% python3 -q
>>> import numpy as np
>>> np.set_printoptions(suppress=True, linewidth=120)
>>> F = np.loadtxt("m.csv", delimiter=",")
>>> print(F.round(2))
[[-3.12 -7.21 -5.22 -3.31]
 [ 0.6   5.15  5.24  6.76]
 [-0.95 -5.49 -5.31 -6.38]
 [-2.05  1.95  4.09  8.68]
 [-1.79 -6.26 -5.38 -5.36]
 [ 3.88  0.99 -2.48 -8.82]
 [-1.05 -5.59 -5.32 -6.27]
 [-0.27  4.21  4.99  7.57]
 [-5.61 -5.62 -1.12  5.97]
 [ 3.36  0.07 -3.03 -8.92]
 [-2.82 -7.03 -5.29 -3.82]
 [ 1.58  6.08  5.37  5.63]
 [ 4.87  3.08 -1.05 -8.11]
 [ 3.73  7.51  4.99  2.17]
 [-4.81 -7.69 -4.19  0.46]
 [-4.16 -7.65 -4.75 -1.24]
 [-5.3  -7.43 -3.45  2.18]
 [-5.47 -4.89 -0.43  6.78]
 [ 5.65  6.49  2.06 -4.66]
 [-5.66 -6.39 -1.95  4.84]
 [ 4.77  2.84 -1.22 -8.22]
 [-5.65 -6.03 -1.55  5.41]
 [ 5.49  7.16  2.97 -3.13]
 [ 5.38  4.52  0.11 -7.11]
 [ 1.42  5.94  5.36  5.82]
 [-5.54 -7.04 -2.79  3.46]
 [-5.66 -6.21 -1.75  5.13]]
>>> # looks like rank 2
>>> Xs = F - F.mean(axis=0)
>>> Uu, sv, Vt = np.linalg.svd(Xs, full_matrices=False)
>>> print(np.abs(Vt[0]).argmax())
1
>>> print(np.round(sv ** 2 / (sv ** 2).sum(), 2) + 0)
[0.56 0.44 0.   0.  ]
>>> print(np.abs(Uu[:, 0]).argmax())
22
>>> print(np.round(Vt[0] * np.sign(Vt[0, np.abs(Vt[0]).argmax()]), 2))
[ 0.52  0.75  0.37 -0.17]
>>> print(np.round(np.trace(np.linalg.pinv(F) @ F), 2))
2.0
>>> print(np.linalg.lstsq(F[:-1].T, F[-1])[2])
2
>>> print(np.unique(F.round(6), axis=0).shape)
(27, 4)
>>> dist = np.linalg.norm(F[:, None] - F[None], axis=-1)
>>> print(dist[:5, :5].round(2))
[[ 0.   19.43  4.14 17.77  2.63]
 [19.43  0.   19.99  4.71 19.88]
 [ 4.14 19.99  0.   19.28  1.53]
 [17.77  4.71 19.28  0.   18.82]
 [ 2.63 19.88  1.53 18.82  0.  ]]
>>> print(dist.mean(axis=1).argmax())
13
>>> print(dist.shape)
(27, 27)
>>> print(np.flatnonzero(dist[4] < dist.mean() / 2))
[ 0  2  4  6 10 15]
>>> print((dist + 1e9 * np.eye(27)).round(6).argmin(axis=1))
[10 24  6  7  6  9  2  1 21  5  0 24 20 11 15 14 25  8 22 26 12 26 18 12 11 16 21]
>>> print(dist[4].round(6).argsort(kind="stable")[:4])
[ 4  6  2 10]
